In [1]: import numpy as np

In [2]: np.set_printoptions(suppress=True, linewidth=120)

In [3]: A = np.load("data.npy")

In [4]: A
Out[4]: 
array([[-2,  3,  1],
       [ 1,  0, -1],
       [-1,  1, -1]])

In [5]: M2 = A / np.sqrt((A ** 2).mean(axis=1, keepdims=True))

In [6]: np.linalg.matrix_rank(M2) == np.linalg.matrix_rank(A)
Out[6]: np.True_

In [7]: M2[0].round(1)
Out[7]: array([-0.9,  1.4,  0.5])

In [8]: np.round(np.linalg.norm(M2, axis=1), 1)
Out[8]: array([1.7, 1.7, 1.7])

In [9]: def softmax(z):
   ...:     e = np.exp(z - z.max(axis=-1, keepdims=True))
   ...:     return e / e.sum(axis=-1, keepdims=True)
   ...: 

In [10]: print(np.round(softmax(A[0]), 1) + 0)
[0.  0.9 0.1]

In [11]: np.round(softmax(10 * A[0]), 1) + 0
Out[11]: array([0., 1., 0.])

In [12]: scores = A @ A.T / np.sqrt(3)

In [13]: np.round(softmax(scores), 1) + 0
Out[13]: 
array([[1. , 0. , 0. ],
       [0. , 0.7, 0.2],
       [0.6, 0.1, 0.3]])

In [14]: softmax(scores).round(6).argmax(axis=1)
Out[14]: array([0, 1, 0])

In [15]: left, s, VT = np.linalg.svd(A, full_matrices=False)

In [16]: np.round(np.abs(VT[0]), 1)
Out[16]: array([0.6, 0.8, 0.2])

In [17]: print((s > 1e-8).sum())
3

In [18]: np.round(np.cumsum(s ** 2) / np.sum(s ** 2), 1)
Out[18]: array([0.8, 1. , 1. ])

In [19]: print(np.round(s / s[0], 1))
[1.  0.4 0.2]

In [20]: np.round(VT @ VT.T, 1) + 0
Out[20]: 
array([[1., 0., 0.],
       [0., 1., 0.],
       [0., 0., 1.]])

In [21]: np.round(left.T @ left, 1) + 0
Out[21]: 
array([[1., 0., 0.],
       [0., 1., 0.],
       [0., 0., 1.]])

In [22]: left.shape, s.shape, VT.shape
Out[22]: ((3, 3), (3,), (3, 3))

In [23]: rng = np.random.default_rng(33615)

In [24]: z = rng.permutation(3)

In [25]: z
Out[25]: array([0, 1, 2])

In [26]: M2 = A[z][:, z]

In [27]: round(np.linalg.det(M2), 1), np.round(np.linalg.det(A[z]), 1)
Out[27]: (np.float64(5.0), np.float64(5.0))

In [28]: np.allclose(M2, A)
Out[28]: True

In [29]: ang = np.radians(180)

In [30]: r_ = np.eye(3)

In [31]: r_[2, 2] = r_[0, 0] = np.cos(ang)

In [32]: r_[2, 0], r_[0, 2] = -np.sin(ang), np.sin(ang)

In [33]: r_.round(1) + 0
Out[33]: 
array([[-1.,  0.,  0.],
       [ 0.,  1.,  0.],
       [ 0.,  0., -1.]])

In [34]: M2 = A @ r_.T

In [35]: print(np.allclose(A @ A.T, M2 @ M2.T))
True

In [36]: np.round(np.linalg.svd(A, compute_uv=False), 1), np.round(np.linalg.svd(M2, compute_uv=False), 1)
Out[36]: (array([4. , 1.6, 0.8]), array([4. , 1.6, 0.8]))

In [37]: feats = np.load("sample15.npy")

In [38]: feats
Out[38]: 
array([[1, 1, 0, 3],
       [3, 1, 1, 0],
       [3, 1, 1, 0]])

In [39]: np.argsort(-np.linalg.norm(feats, axis=0).round(6), kind="stable")[:3]
Out[39]: array([0, 3, 1])

In [40]: round(float(np.linalg.norm(feats, 2) / np.linalg.norm(feats)), 1)
Out[40]: 0.9

In [41]: np.linalg.lstsq(feats[:-1].T, feats[-1])[2]
Out[41]: np.int32(2)

In [42]: np.round(feats @ np.linalg.pinv(feats) @ feats, 1) + 0
Out[42]: 
array([[1., 1., 0., 3.],
       [3., 1., 1., 0.],
       [3., 1., 1., 0.]])

In [43]: cent = np.array([[1, -3, -2], [-2, -1, -3], [2, 3, 2]])

In [44]: E = (rng.random((27, 3)) < 0.25) @ cent

In [45]: E
Out[45]: 
array([[ 2,  3,  2],
       [ 1, -1, -3],
       [-2, -1, -3],
       [-2, -1, -3],
       [ 1, -3, -2],
       [-2, -1, -3],
       [ 0,  0,  0],
       [ 0,  0,  0],
       [-2, -1, -3],
       [ 0,  0,  0],
       [ 0,  0,  0],
       [ 3,  0,  0],
       [ 0,  0,  0],
       [ 3,  0,  0],
       [-2, -1, -3],
       [-2, -1, -3],
       [ 0,  0,  0],
       [-1, -4, -5],
       [ 0,  0,  0],
       [ 0,  0,  0],
       [ 0,  0,  0],
       [ 0,  0,  0],
       [ 0,  0,  0],
       [-2, -1, -3],
       [-1, -4, -5],
       [-1, -4, -5],
       [ 2,  3,  2]])

In [46]: # row 3 repeats row 2

In [47]: gram = np.cov(E, rowvar=False)

In [48]: gram.round(1)
Out[48]: 
array([[2.2, 1.2, 2. ],
       [1.2, 2.8, 3. ],
       [2. , 3. , 4.2]])

In [49]: np.round(E.std(axis=0), 1)
Out[49]: array([1.5, 1.6, 2. ])

In [50]: gram.shape
Out[50]: (3, 3)

In [51]: np.round(np.corrcoef(E.T), 1)
Out[51]: 
array([[1. , 0.5, 0.7],
       [0.5, 1. , 0.9],
       [0.7, 0.9, 1. ]])

In [52]: data = np.load("out14.npy")

In [53]: data
Out[53]: 
array([[1, 2],
       [3, 6],
       [3, 6],
       [2, 4]])

In [54]: rk = np.linalg.matrix_rank(data)

In [55]: rk
Out[55]: np.int64(1)

In [56]: null = np.linalg.svd(data)[2][rk:].T

In [57]: print(np.linalg.matrix_rank(data.T @ data), np.linalg.matrix_rank(data @ data.T))
1 1

In [58]: np.round(null @ null.T, 1)
Out[58]: 
array([[ 0.8, -0.4],
       [-0.4,  0.2]])

In [59]: np.round(null[:, 0] / null[np.abs(null[:, 0]).round(6).argmax(), 0], 1)
Out[59]: array([ 1. , -0.5])

In [60]: null.shape
Out[60]: (2, 1)

In [61]: print(np.round(data @ null, 1) + 0)
[[0.]
 [0.]
 [0.]
 [0.]]

In [62]: print([int(np.linalg.matrix_rank(np.delete(data, i, axis=0))) for i in range(4)])
[1, 1, 1, 1]

In [63]: left, s, VT = np.linalg.svd(data)

In [64]: vecs = VT[:(s > 1e-8).sum()]

In [65]: vec = data[2] + -3 * data[1] + rng.integers(2) * np.eye(2)[1]

In [66]: print(vec)
[ -6. -12.]

In [67]: np.round(np.diag(vecs.T @ vecs), 1)
Out[67]: array([0.2, 0.8])

In [68]: print(np.allclose(vecs.T @ vecs @ vec, vec))
True

In [69]: print(round(np.linalg.norm(vec - vecs.T @ vecs @ vec), 1))
0.0

In [70]: print(np.linalg.matrix_rank(np.vstack([data, vec])))
1

In [71]: ang = np.radians(120)

In [72]: r_ = np.eye(2)

In [73]: r_[0, 0] = r_[1, 1] = np.cos(ang)

In [74]: r_[0, 1], r_[1, 0] = -np.sin(ang), np.sin(ang)

In [75]: r_.round(1)
Out[75]: 
array([[-0.5, -0.9],
       [ 0.9, -0.5]])

In [76]: M2 = data @ r_.T

In [77]: np.round(np.abs(M2 - data).max(axis=0), 1)
Out[77]: array([9.7, 6.4])

In [78]: np.allclose(np.linalg.norm(data, axis=1), np.linalg.norm(M2, axis=1))
Out[78]: True

In [79]: round(np.linalg.det(r_), 1), np.round(np.trace(r_), 1)
Out[79]: (np.float64(1.0), np.float64(-1.0))

In [80]: left, s, VT = np.linalg.svd(data)

In [81]: s.round(1) + 0
Out[81]: array([10.7,  0. ])

In [82]: M2 = left[:, :1] @ np.diag(s[:1]) @ VT[:1]

In [83]: np.linalg.matrix_rank(M2)
Out[83]: np.int64(1)

In [84]: np.round(np.abs(data - M2).max(), 1)
Out[84]: np.float64(0.0)

In [85]: np.allclose(data[:-1].T @ np.linalg.lstsq(data[:-1].T, data[-1])[0], data[-1])
Out[85]: True

In [86]: np.abs(np.diag(np.linalg.qr(data)[1])) > 1e-9
Out[86]: array([ True, False])

In [87]: mat = np.array([[1, 0, -2, 2], [2, -2, -2, 2], [2, -2, 1, 2]])

In [88]: mat
Out[88]: 
array([[ 1,  0, -2,  2],
       [ 2, -2, -2,  2],
       [ 2, -2,  1,  2]])

In [89]: M2 = mat[0, 0] * mat[1:] - np.outer(mat[1:, 0], mat[0])

In [90]: M2
Out[90]: 
array([[ 0, -2,  2, -2],
       [ 0, -2,  5, -2]])

In [91]: np.flatnonzero(~M2.round(6).any(axis=1))
Out[91]: array([], dtype=int64)

In [92]: mat @ mat
Traceback (most recent call last):
  Cell In[92], line 1
    mat @ mat
ValueError: matmul: Input operand 1 has a mismatch in its core dimension 0, with gufunc signature (n?,k),(k,m?)->(n?,m?) (size 3 is different from 4)


In [93]: gram = mat.T @ mat

In [94]: np.allclose(gram, gram.T)
Out[94]: True

In [95]: np.diag(gram)
Out[95]: array([ 9,  8,  9, 12])

In [96]: M2 = np.array([[-1, 1, 8], [0, -8, 4], [1, -9, 9], [7, -5, -3]])

In [97]: print(np.einsum("ij->j", mat))
[ 5 -4 -3  6]

In [98]: np.einsum("ik,kj->ji", mat, M2)
Out[98]: 
array([[ 11,  10,  13],
       [  9,  26,  -1],
       [-16, -16,  11]])

In [99]: M2.T @ mat.T
Out[99]: 
array([[ 11,  10,  13],
       [  9,  26,  -1],
       [-16, -16,  11]])

In [100]: np.einsum("ij,ij->i", mat, mat)
Out[100]: array([ 9, 16, 13])

In [101]: print(np.einsum("ik,kj->ij", mat, M2))
[[ 11   9 -16]
 [ 10  26 -16]
 [ 13  -1  11]]

In [102]: M2 = mat + rng.integers(-2, 3, (3, 2)) @ rng.integers(-2, 3, (2, 4))

In [103]: M2
Out[103]: 
array([[ 3,  1, -2, -4],
       [ 2, -2, -3,  4],
       [ 4, -1,  1, -4]])

In [104]: print(np.linalg.matrix_rank(M2 - mat, tol=1e-8))
2

In [105]: np.abs(M2 - mat).sum(axis=1)
Out[105]: array([9, 3, 9])

In [106]: left, s, VT = np.linalg.svd(mat, full_matrices=False)

In [107]: print(np.round(np.abs(VT[0]), 1))
[0.5 0.5 0.3 0.6]

In [108]: np.round(VT @ VT.T, 1) + 0
Out[108]: 
array([[1., 0., 0.],
       [0., 1., 0.],
       [0., 0., 1.]])

In [109]: np.round(np.cumsum(s ** 2) / np.sum(s ** 2), 1)
Out[109]: array([0.8, 1. , 1. ])

In [110]: print((s > 1e-8).sum())
3

In [111]: np.allclose(left * s @ VT, mat)
Out[111]: True

In [112]: np.round(s / s[0], 1)
Out[112]: array([1. , 0.5, 0.2])

In [113]: m1 = np.load("x.npy")

In [114]: m1.round(1) + 0
Out[114]: 
array([[-0.8, -0.3, -0.5,  0.1],
       [ 0.5, -0.6, -0.6, -0.1],
       [ 0.1,  0.7, -0.7,  0. ],
       [ 0.1, -0.1,  0. ,  1. ]])

In [115]: np.round(np.kron(np.eye(2, dtype=int), m1), 1) + 0
Out[115]: 
array([[-0.8, -0.3, -0.5,  0.1,  0. ,  0. ,  0. ,  0. ],
       [ 0.5, -0.6, -0.6, -0.1,  0. ,  0. ,  0. ,  0. ],
       [ 0.1,  0.7, -0.7,  0. ,  0. ,  0. ,  0. ,  0. ],
       [ 0.1, -0.1,  0. ,  1. ,  0. ,  0. ,  0. ,  0. ],
       [ 0. ,  0. ,  0. ,  0. , -0.8, -0.3, -0.5,  0.1],
       [ 0. ,  0. ,  0. ,  0. ,  0.5, -0.6, -0.6, -0.1],
       [ 0. ,  0. ,  0. ,  0. ,  0.1,  0.7, -0.7,  0. ],
       [ 0. ,  0. ,  0. ,  0. ,  0.1, -0.1,  0. ,  1. ]])

In [116]: print(round(float(np.einsum("ii->", m1)), 1))
-1.2

In [117]: print(np.round(np.linalg.det(m1[::-1]), 1))
-1.0

In [118]: np.round(np.linalg.eigvals(m1), 1)
Out[118]: array([-1. +0.j , -0.6+0.8j, -0.6-0.8j,  1. +0.j ])

In [119]: print(np.round(np.linalg.eigvals(m1).sum().real, 1))
-1.2

In [120]: np.round(np.linalg.det(m1.T), 1)
Out[120]: np.float64(-1.0)

In [121]: z = rng.permutation(4)

In [122]: z
Out[122]: array([1, 3, 2, 0])

In [123]: M2 = m1[z][:, z]

In [124]: np.round(np.sort(np.abs(np.linalg.eigvals(M2))), 1)
Out[124]: array([1., 1., 1., 1.])

In [125]: print(np.allclose(M2, m1))
False

In [126]: ang = np.radians(137)

In [127]: r_ = np.eye(4)

In [128]: r_[3, 3] = r_[2, 2] = np.cos(ang)

In [129]: r_[3, 2], r_[2, 3] = -np.sin(ang), np.sin(ang)

In [130]: print(r_.round(1))
[[ 1.   0.   0.   0. ]
 [ 0.   1.   0.   0. ]
 [ 0.   0.  -0.7  0.7]
 [ 0.   0.  -0.7 -0.7]]

In [131]: M2 = m1 @ r_.T

In [132]: print(np.round(np.abs(M2 - m1).max(axis=0), 1))
[0.  0.  1.2 1.7]

In [133]: [round(float(x), 1) for x in np.linalg.svd(data, compute_uv=False)[:3]]
Out[133]: [10.7, 0.0]

In [134]: np.linalg.cond(data) > 100
Out[134]: np.True_

In [135]: np.argsort(-np.linalg.norm(data, axis=0).round(6), kind="stable")[:3]
Out[135]: array([1, 0])

In [136]: np.round(np.linalg.norm(m1, axis=0), 1)
Out[136]: array([1., 1., 1., 1.])

In [137]: np.round(m1.T @ m1, 1) + 0
Out[137]: 
array([[1., 0., 0., 0.],
       [0., 1., 0., 0.],
       [0., 0., 1., 0.],
       [0., 0., 0., 1.]])

In [138]: np.round(m1 @ m1.T, 1) + 0
Out[138]: 
array([[1., 0., 0., 0.],
       [0., 1., 0., 0.],
       [0., 0., 1., 0.],
       [0., 0., 0., 1.]])

In [139]: round(float(m1[:, 3] @ m1[:, 1]), 1)
Out[139]: 0.0

In [140]: arr = np.load("mat.npy")

In [141]: arr.round(1) + 0
Out[141]: 
array([[-6.4, -0.2, -2.9],
       [-0.2,  7. ,  0. ],
       [-2.9,  0. ,  6.4]])

In [142]: # equal to its transpose

In [143]: blk = np.stack([arr, 3 * arr, arr[::-1]])

In [144]: np.round(np.linalg.norm(blk, axis=(1, 2)), 1)
Out[144]: array([12.1, 36.4, 12.1])

In [145]: print(np.linalg.matrix_rank(blk))
[3 3 3]

In [146]: np.round(blk.sum(axis=0), 1)
Out[146]: 
array([[-28.4,  -0.7,  -5.1],
       [ -0.8,  35. ,  -0.2],
       [-17.9,  -0.3,  22.7]])

In [147]: np.round(np.einsum("bij,cij->bc", blk, blk), 1)
Out[147]: 
array([[ 147.,  441.,   49.],
       [ 441., 1323.,  147.],
       [  49.,  147.,  147.]])

In [148]: np.round(np.linalg.det(blk), 1)
Out[148]: array([ -343., -9261.,   343.])

In [149]: (blk @ arr.T).shape
Out[149]: (3, 3, 3)

In [150]: np.linalg.matrix_rank(blk.reshape(3, -1))
Out[150]: np.int64(2)

In [151]: np.round(np.linalg.svd(arr, compute_uv=False), 1)
Out[151]: array([7., 7., 7.])

In [152]: blk = np.stack([data, 5 * data, data[::-1]])

In [153]: print(np.einsum("bij,cij->bc", blk, blk))
[[ 115  575  110]
 [ 575 2875  550]
 [ 110  550  115]]

In [154]: M2 = arr + rng.integers(-2, 3, (3, 2)) @ rng.integers(-2, 3, (2, 3))

In [155]: M2.round(1)
Out[155]: 
array([[-5.4, -1.2, -4.9],
       [-1.2,  5. ,  2. ],
       [-2.9,  2. ,  6.4]])

In [156]: print(np.round(np.linalg.svd(M2 - arr, compute_uv=False), 1) + 0)
[3.4 2.7 0. ]

In [157]: np.linalg.matrix_rank(M2 - arr, tol=1e-8)
Out[157]: np.int64(2)

In [158]: J = np.loadtxt("test5.csv", delimiter=",")

In [159]: J
Out[159]: 
array([[ 1.8,  0.6,  1.4, -0.9],
       [-0.6, -2.4, -0.5,  0.1],
       [ 0.4,  0.7,  0.2, -0.3],
       [ 0.9, -0.5,  0.7, -0.5]])

In [160]: z = rng.permutation(4)

In [161]: z
Out[161]: array([1, 3, 2, 0])

In [162]: M2 = J[z][:, z]

In [163]: np.allclose(M2, J)
Out[163]: False

In [164]: round(float(np.linalg.det(M2)), 1), round(float(np.linalg.det(J[z])), 1)
Out[164]: (0.0, 0.0)

In [165]: left, s, VT = np.linalg.svd(J)

In [166]: np.argmax(s[:-1] / (s[1:] + 1e-6)) + 1
Out[166]: np.int64(3)

In [167]: M2 = left[:, :3] @ np.diag(s[:3]) @ VT[:3]

In [168]: np.round(np.abs(J - M2).max(), 1)
Out[168]: np.float64(0.0)

In [169]: np.linalg.matrix_rank(M2)
Out[169]: np.int64(3)

In [170]: M2.round(1)
Out[170]: 
array([[ 1.8,  0.6,  1.4, -0.9],
       [-0.6, -2.4, -0.5,  0.1],
       [ 0.4,  0.7,  0.2, -0.3],
       [ 0.9, -0.5,  0.7, -0.5]])
